$ python3 -q
>>> import numpy as np
>>> np.set_printoptions(precision=3, suppress=True, linewidth=100, sign=" ")
>>> X = np.loadtxt("x.csv", delimiter=",")
>>> X
array([[-1.   ,  1.088, -0.3  ],
       [-0.5  ,  0.501,  1.5  ],
       [-1.4  ,  1.345, -0.9  ],
       [-1.3  ,  1.183,  0.8  ],
       [-0.4  ,  0.376, -0.6  ],
       [-0.4  ,  0.406, -0.7  ],
       [ 0.5  , -0.589,  0.5  ],
       [ 0.5  , -0.577,  1.2  ],
       [-1.3  ,  1.152,  0.5  ],
       [-0.5  ,  0.498, -0.5  ],
       [ 0.7  , -0.56 , -1.1  ],
       [ 1.2  , -1.111, -0.6  ],
       [-1.3  ,  1.193, -2.   ],
       [ 0.   ,  0.048,  0.6  ],
       [ 2.   , -1.934, -0.2  ],
       [ 0.9  , -0.898,  0.6  ],
       [ 0.3  , -0.274,  0.8  ],
       [-0.1  ,  0.02 ,  0.1  ],
       [ 0.4  , -0.469,  0.9  ],
       [-0.2  ,  0.203,  0.6  ],
       [ 0.4  , -0.283,  0.1  ],
       [-1.   ,  0.994, -0.4  ],
       [ 2.2  , -2.206,  1.2  ],
       [-2.2  ,  2.23 ,  0.   ],
       [-0.1  ,  0.065, -1.6  ],
       [-0.6  ,  0.586,  0.   ],
       [-0.2  ,  0.154,  0.   ],
       [ 0.   ,  0.053, -1.5  ],
       [ 0.3  , -0.264,  1.4  ],
       [ 0.1  , -0.105, -0.6  ],
       [ 0.   , -0.102, -0.3  ],
       [ 0.8  , -0.704,  0.7  ],
       [-1.9  ,  1.91 , -0.3  ],
       [-0.7  ,  0.75 ,  0.3  ],
       [-0.1  ,  0.128,  1.4  ],
       [ 2.1  , -2.102, -0.4  ],
       [-0.5  ,  0.411, -0.5  ],
       [ 0.8  , -0.84 ,  1.1  ]])
>>> Ac = X - X.mean(axis=0)
>>> vecs = np.linalg.svd(Ac)[2][:2]
>>> other = Ac - Ac @ vecs.T @ vecs
>>> (Ac @ vecs.T).std(axis=0)
array([ 1.415,  0.823])
>>> np.round(np.cov(Ac @ vecs.T, rowvar=False), 3) + 0
array([[ 2.056,  0.   ],
       [ 0.   ,  0.696]])
>>> np.round(other.std(axis=0), 3) + 0
array([ 0.032,  0.033,  0.   ])
>>> np.linalg.norm(other, axis=1).round(6).argmax()
np.int64(10)
>>> x = np.array([-8, 9, -7])
>>> rhs = X @ x
>>> np.linalg.solve(X.T @ X, X.T @ rhs)
array([-8.,  9., -7.])
>>> rng = np.random.default_rng(832)
>>> rhs = rhs + 0.1 * rng.normal(size=38)
>>> rhs
array([ 19.709,  -1.951,  29.826,  15.356,  10.797,  11.93 , -12.77 , -17.567,  17.288,  12.052,
        -3.182, -15.286,  35.101,  -3.757, -32.096, -19.611, -10.334,   0.556, -13.656,  -0.808,
        -6.562,  19.616, -45.915,  37.705,  12.793,  10.029,   2.968,  10.882, -14.682,   2.321,
         1.316, -17.553,  34.386,  10.304,  -7.867, -32.844,  11.034, -21.522])
>>> beta, *_ = np.linalg.lstsq(X, rhs)
>>> [round(float(np.linalg.norm(np.linalg.solve(X.T @ X + lam * np.eye(3), X.T @ rhs))), 2) for lam in (0, 1, 10, 100)]
[13.9, 13.69, 12.09, 5.78]
>>> beta.round()
array([-9.,  8., -7.])
>>> beta
array([-8.593,  8.393, -7.003])
>>> P = X @ np.linalg.solve(X.T @ X, X.T)
>>> np.round(P @ X[:, 0], 3) + 0
array([-1. , -0.5, -1.4, -1.3, -0.4, -0.4,  0.5,  0.5, -1.3, -0.5,  0.7,  1.2, -1.3,  0. ,  2. ,
        0.9,  0.3, -0.1,  0.4, -0.2,  0.4, -1. ,  2.2, -2.2, -0.1, -0.6, -0.2,  0. ,  0.3,  0.1,
        0. ,  0.8, -1.9, -0.7, -0.1,  2.1, -0.5,  0.8])
>>> round(np.trace(P), 3)
np.float64(3.0)
>>> np.allclose(P @ P, P)
True
>>> D = np.linalg.norm(X[:, None] - X[None], axis=-1)
>>> np.unravel_index(D.round(6).argmax(), D.shape)
(np.int64(22), np.int64(23))
>>> D[:5, :5]
array([[ 0.   ,  1.958,  0.766,  1.144,  0.978],
       [ 1.958,  0.   ,  2.699,  1.263,  2.106],
       [ 0.766,  2.699,  0.   ,  1.711,  1.424],
       [ 1.144,  1.263,  1.711,  0.   ,  1.85 ],
       [ 0.978,  2.106,  1.424,  1.85 ,  0.   ]])
>>> D.mean(axis=1).argmax()
np.int64(22)
>>> D[1].round(6).argsort(kind="stable")[:4]
array([  1,  34,  19,  28])
>>> (D + 1e9 * np.eye(38)).round(6).argmin(axis=1)
array([ 21,  34,  21,   8,   5,   4,  31,  18,   3,  36,  11,  10,   2,  19,  35,  31,  18,  26,
        16,  13,   6,   0,  14,  32,  27,  33,  17,  24,   7,  30,  29,  15,  23,  25,   1,  14,
         9,   7])
>>> np.linalg.matrix_rank(D ** 2)
np.int64(5)
>>> data = np.loadtxt("test9.csv", delimiter=",")
>>> data
array([[ 26.,   3., -11.],
       [  3.,   5.,   0.],
       [-11.,   0.,   5.]])
>>> round(np.linalg.norm(data[0] - data[1]), 3)
np.float64(25.573)
>>> np.linalg.norm(data, axis=0)
array([ 28.39 ,   5.831,  12.083])
>>> left, sig, VT = np.linalg.svd(data)
>>> np.argmax(sig[:-1] / (sig[1:] + 1e-6)) + 1
np.int64(2)
>>> other = left[:, :2] @ np.diag(sig[:2]) @ VT[:2]
>>> round(np.linalg.norm(data - other, 2), 3), np.round(sig[2], 3)
(np.float64(0.0), np.float64(0.0))
>>> left, sig, VT = np.linalg.svd(data)
>>> vecs = VT[:(sig > 1e-8).sum()]
>>> x = data[1] + 2 * data[0] + rng.integers(2) * np.eye(3)[1]
>>> x
array([ 55.,  12., -22.])
>>> np.linalg.matrix_rank(np.vstack([data, x]))
np.int64(3)
>>> np.allclose(vecs.T @ vecs @ x, x)
False
>>> np.diag(vecs.T @ vecs)
array([ 0.839,  0.942,  0.219])
>>> r0 = np.array([-1, 2])
>>> np.polyval(r0, data[2])
array([13.,  2., -3.])
>>> np.array([np.convolve(row, r0, "same") for row in data])
array([[-26.,  49.,  17.],
       [ -3.,   1.,  10.],
       [ 11., -22.,  -5.]])
>>> np.convolve(data[2], r0)
array([ 11., -22.,  -5.,  10.])
>>> P = np.triu(np.array([[0, -2, 1], [-2, -1, -1], [-2, 0, 0]]), 1) + np.eye(3)
>>> other = P @ data @ np.linalg.inv(P)
>>> np.linalg.matrix_rank(other)
np.int64(2)
>>> P @ data - data @ P
array([[-17.,  42., -18.],
       [ 11.,   6.,  -3.],
       [  0., -22.,  11.]])
>>> other
array([[  9.,  11.,  -4.],
       [ 14.,  33.,  14.],
       [-11., -22.,  -6.]])
>>> K = np.array([[-2, -2, -2, -2, -2, -2, -2, -2],
...     [-2, -4, -4, -4, -4, -4, -4, -4],
...     [-2, -4, -6, -6, -6, -6, -6, -6],
...     [-2, -4, -6, -8, -8, -8, -8, -8],
...     [-2, -4, -6, -8, -10, -10, -10, -10],
...     [-2, -4, -6, -8, -10, -12, -12, -12],
...     [-2, -4, -6, -8, -10, -12, -14, -14],
...     [-2, -4, -6, -8, -10, -12, -14, -16]])
>>> K
array([[ -2,  -2,  -2,  -2,  -2,  -2,  -2,  -2],
       [ -2,  -4,  -4,  -4,  -4,  -4,  -4,  -4],
       [ -2,  -4,  -6,  -6,  -6,  -6,  -6,  -6],
       [ -2,  -4,  -6,  -8,  -8,  -8,  -8,  -8],
       [ -2,  -4,  -6,  -8, -10, -10, -10, -10],
       [ -2,  -4,  -6,  -8, -10, -12, -12, -12],
       [ -2,  -4,  -6,  -8, -10, -12, -14, -14],
       [ -2,  -4,  -6,  -8, -10, -12, -14, -16]])
>>> ev, vecs = np.linalg.eigh(K)
>>> x = np.array([-1, -2, 0, 2, 2, -2, -2, -1])
>>> np.abs(K).sum(axis=1).max(), round(float(np.abs(ev).max()), 3)
(np.int64(72), 58.731)
>>> vecs * np.abs(ev) @ vecs.T
array([[  2.,   2.,   2.,   2.,   2.,   2.,   2.,   2.],
       [  2.,   4.,   4.,   4.,   4.,   4.,   4.,   4.],
       [  2.,   4.,   6.,   6.,   6.,   6.,   6.,   6.],
       [  2.,   4.,   6.,   8.,   8.,   8.,   8.,   8.],
       [  2.,   4.,   6.,   8.,  10.,  10.,  10.,  10.],
       [  2.,   4.,   6.,   8.,  10.,  12.,  12.,  12.],
       [  2.,   4.,   6.,   8.,  10.,  12.,  14.,  14.],
       [  2.,   4.,   6.,   8.,  10.,  12.,  14.,  16.]])
>>> round(x @ K @ x / (x @ x), 3), round(ev[0], 3), np.round(ev[-1], 3)
(np.float64(-6.455), np.float64(-58.731), np.float64(-0.517))
